In [1]: import numpy as np

In [2]: np.set_printoptions(precision=3, suppress=True, linewidth=200, legacy="1.25")

In [3]: def rd(a):
   ...:     return np.round(a, 3) + 0
   ...: 

In [4]: q, _ = np.linalg.qr(np.array([[0.6, -1.2, -1.2], [-1.1, 1.4, -0.9], [-1.2, 0.2, 1.8]]))

In [5]: A = q[:, :3]

In [6]: print(rd(A))
[[-0.346  0.601  0.721]
 [ 0.634 -0.417  0.652]
 [ 0.692  0.682 -0.237]]

In [7]: gram = A.T @ A

In [8]: print(rd(np.linalg.eigvalsh(gram)[::-1]))
[1. 1. 1.]

In [9]: print(rd(np.linalg.svd(A, compute_uv=False) ** 2))
[1. 1. 1.]

In [10]: q, r_ = np.linalg.qr(A)

In [11]: print(q.shape, r_.shape)
(3, 3) (3, 3)

In [12]: print(rd(q @ r_))
[[-0.346  0.601  0.721]
 [ 0.634 -0.417  0.652]
 [ 0.692  0.682 -0.237]]

In [13]: print(rd(np.trace(q @ q.T)))
3.0

In [14]: print(rd(np.abs(np.diag(r_))))
[1. 1. 1.]

In [15]: F = np.array([[1.0, -0.2, -1.4],
    ...:     [0.1, -0.7, 1.0],
    ...:     [-0.9, -0.6, 1.2],
    ...:     [-1.4, -0.3, -1.0],
    ...:     [3.1, 2.0, -0.9],
    ...:     [0.2, 0.1, 0.3],
    ...:     [1.7, 0.3, 1.8],
    ...:     [0.3, 1.4, -1.4],
    ...:     [1.2, -0.5, 1.0],
    ...:     [-0.6, 0.8, 0.0],
    ...:     [-0.8, 0.8, -1.0],
    ...:     [0.9, -0.8, 0.7],
    ...:     [-0.9, -0.2, 0.4],
    ...:     [1.0, 0.9, -0.3],
    ...:     [-0.4, 0.7, -1.0]])

In [16]: F[10] *= 10

In [17]: print(F)
[[  1.   -0.2  -1.4]
 [  0.1  -0.7   1. ]
 [ -0.9  -0.6   1.2]
 [ -1.4  -0.3  -1. ]
 [  3.1   2.   -0.9]
 [  0.2   0.1   0.3]
 [  1.7   0.3   1.8]
 [  0.3   1.4  -1.4]
 [  1.2  -0.5   1. ]
 [ -0.6   0.8   0. ]
 [ -8.    8.  -10. ]
 [  0.9  -0.8   0.7]
 [ -0.9  -0.2   0.4]
 [  1.    0.9  -0.3]
 [ -0.4   0.7  -1. ]]

In [18]: f = np.array([2, 1])

In [19]: print(rd(np.correlate(F[8], F[3], "full")))
[-1.2   0.14 -2.53  0.4  -1.4 ]

In [20]: d = np.linalg.norm(F[:, None] - F[None], axis=-1)

In [21]: print(rd(d[:5, :5]))
[[0.    2.612 3.245 2.435 3.082]
 [2.612 0.    1.025 2.532 4.461]
 [3.245 1.025 0.    2.276 5.212]
 [2.435 2.532 2.276 0.    5.055]
 [3.082 4.461 5.212 5.055 0.   ]]

In [22]: print(np.linalg.matrix_rank(d ** 2))
5

In [23]: print(np.flatnonzero(d[13] < d.mean() / 2))
[ 0  5  7  9 13 14]

In [24]: x0 = np.array([1, 2, -1])

In [25]: y = F @ x0

In [26]: print(rd(np.linalg.pinv(F) @ F))
[[1. 0. 0.]
 [0. 1. 0.]
 [0. 0. 1.]]

In [27]: print(rd(np.linalg.lstsq(F, y)[0]))
[ 1.  2. -1.]

In [28]: rng = np.random.default_rng(37336)

In [29]: y = y + 0.02 * rng.normal(size=15)

In [30]: print(rd(y))
[ 2.036 -2.293 -3.324 -0.99   7.992  0.106  0.498  4.521 -0.785  1.013 17.994 -1.396 -1.694  3.122  1.989]

In [31]: c, *_ = np.linalg.lstsq(F, y)

In [32]: print([round(float(np.linalg.norm(np.linalg.solve(F.T @ F + lam * np.eye(3), F.T @ y))), 2) for lam in (0, 1, 10, 100)])
[2.45, 2.36, 1.88, 0.94]

In [33]: print(rd(F.T @ (y - F @ c)))
[0. 0. 0.]

In [34]: mat = np.load("mat.npy")

In [35]: print(mat)
[[-9.285  3.656 -0.644]
 [-2.942 -5.882  7.533]
 [ 5.102  5.8   -6.351]
 [-4.398 -6.737 -5.939]
 [ 0.063  9.657  2.594]
 [-4.561  5.734  6.806]
 [ 9.695  1.496 -1.944]
 [ 9.275  1.214 -3.535]
 [ 4.914  0.021 -8.709]
 [ 2.505 -5.935  7.648]
 [-4.733 -7.14  -5.159]
 [-0.219  9.442  3.288]
 [ 4.61   2.557  8.498]
 [-4.072  4.458 -7.971]
 [-2.026  8.505  4.854]
 [ 3.359  7.302 -5.949]
 [ 2.313  7.57   6.111]
 [ 7.675 -5.844 -2.635]
 [ 0.183  2.759  9.61 ]
 [-0.235 -2.456 -9.691]]

In [36]: q, vecs = np.linalg.qr(mat[:, :2])[0], np.linalg.qr(mat[:, 2:])[0]

In [37]: sv = np.linalg.svd(q.T @ vecs, compute_uv=False)

In [38]: print(rd(np.degrees(np.arccos(sv.clip(0, 1)))))
[77.875]

In [39]: print(rd(np.linalg.norm(q @ q.T - vecs @ vecs.T, 2)))
1.0

In [40]: J = np.load("x.npy")

In [41]: print(J)
[[ 1  2  2]
 [ 2  0 -2]
 [-2 -1 -2]]

In [42]: lab = rng.permutation(3)

In [43]: M2 = J[:, lab] * rng.choice([-1, 1], 3)

In [44]: print(M2)
[[ 2 -2 -1]
 [-2  0 -2]
 [-2  1  2]]

In [45]: left, _, Vt = np.linalg.svd(J.T @ M2)

In [46]: print(lab)
[2 1 0]

In [47]: print(rd(left @ Vt))
[[ 0.  0. -1.]
 [ 0. -1.  0.]
 [ 1.  0.  0.]]

In [48]: left, sv, Vt = np.linalg.svd(J, full_matrices=False)

In [49]: print(left.shape, sv.shape, Vt.shape)
(3, 3) (3,) (3, 3)

In [50]: print(np.allclose(left * sv @ Vt, J))
True

In [51]: print(rd(np.cumsum(sv ** 2) / np.sum(sv ** 2)))
[0.662 0.972 1.   ]

In [52]: def softmax(z):
    ...:     e = np.exp(z - z.max(axis=-1, keepdims=True))
    ...:     return e / e.sum(axis=-1, keepdims=True)
    ...: 

In [53]: print(rd(softmax(J[0] + -3)))
[0.155 0.422 0.422]

In [54]: print(rd(softmax(J).sum(axis=1)))
[1. 1. 1.]

In [55]: print(rd(softmax(J[0])))
[0.155 0.422 0.422]

In [56]: print(rd(softmax(10 * J[0])))
[0.  0.5 0.5]

In [57]: att = J @ J.T / np.sqrt(3)

In [58]: print(rd(softmax(att)))
[[0.998 0.002 0.   ]
 [0.003 0.987 0.01 ]
 [0.    0.006 0.994]]

In [59]: print(softmax(att).round(6).argmax(axis=1))
[0 1 2]

In [60]: print(rd(softmax(att + np.triu(np.full(att.shape, -np.inf), 1))))
[[1.    0.    0.   ]
 [0.003 0.997 0.   ]
 [0.    0.006 0.994]]

In [61]: print(rd(softmax(att)[0] @ J))
[1.002 1.996 1.993]

In [62]: E = np.load("dump.npy")

In [63]: print(E)
[[-29.004  30.022  14.     -3.022]
 [ 39.999 -19.036  -1.019  -4.01 ]
 [-32.998  11.033  -3.047   4.995]]

In [64]: print(rd(np.linalg.norm(E, "nuc")))
88.8

In [65]: print(rd(np.linalg.norm(E[2], 1)), rd(np.linalg.norm(E[2], np.inf)))
52.073 32.998

In [66]: K = np.array([[1, 4, 2], [2, 2, 4], [4, 2, 2]])

In [67]: f = np.array([-1, -1, 1])

In [68]: M2 = K + np.outer(f, np.eye(3)[1])

In [69]: print(M2)
[[1. 3. 2.]
 [2. 1. 4.]
 [4. 3. 2.]]

In [70]: print(rd(np.linalg.det(M2) / np.linalg.det(K)), rd(1 + np.linalg.solve(K, f)[1]))
0.833 0.833

In [71]: M2 = np.linalg.inv(K)

In [72]: print(rd(K @ M2))
[[1. 0. 0.]
 [0. 1. 0.]
 [0. 0. 1.]]

In [73]: print(rd(np.linalg.cond(K)))
4.169

In [74]: print(rd(M2))
[[-0.111 -0.111  0.333]
 [ 0.333 -0.167  0.   ]
 [-0.111  0.389 -0.167]]

In [75]: print(rd(np.linalg.det(K) * M2))
[[-4. -4. 12.]
 [12. -6.  0.]
 [-4. 14. -6.]]

In [76]: print((np.abs(M2) > 1e-9).astype(int))
[[1 1 1]
 [1 1 0]
 [1 1 1]]

In [77]: print(rd(np.linalg.inv(M2)))
[[1. 4. 2.]
 [2. 2. 4.]
 [4. 2. 2.]]

In [78]: print(np.allclose(M2, K.T))
False

In [79]: x0 = np.array([5, 1, 3])

In [80]: y = M2 @ x0

In [81]: print(rd(y))
[ 0.333  1.5   -0.667]

In [82]: print(rd(np.linalg.solve(M2, y + M2[:, 1])))
[5. 2. 3.]

In [83]: print(rd(np.linalg.solve(M2, M2[:, 2])))
[0. 0. 1.]

In [84]: print(rd(softmax(K[0])))
[0.042 0.844 0.114]

In [85]: print(rd(softmax(K[0] + 5)))
[0.042 0.844 0.114]

In [86]: print(rd(softmax(10 * K[0])))
[0. 1. 0.]

In [87]: print(rd(softmax(K).sum(axis=1)))
[1. 1. 1.]

In [88]: att = K @ K.T / np.sqrt(3)

In [89]: print(rd(softmax(att)))
[[0.811 0.144 0.045]
 [0.028 0.884 0.088]
 [0.009 0.09  0.902]]

In [90]: print(rd(softmax(att)[0] @ K))
[1.279 3.622 2.287]

In [91]: print(rd(softmax(att + np.triu(np.full(att.shape, -np.inf), 1))))
[[1.    0.    0.   ]
 [0.03  0.97  0.   ]
 [0.009 0.09  0.902]]
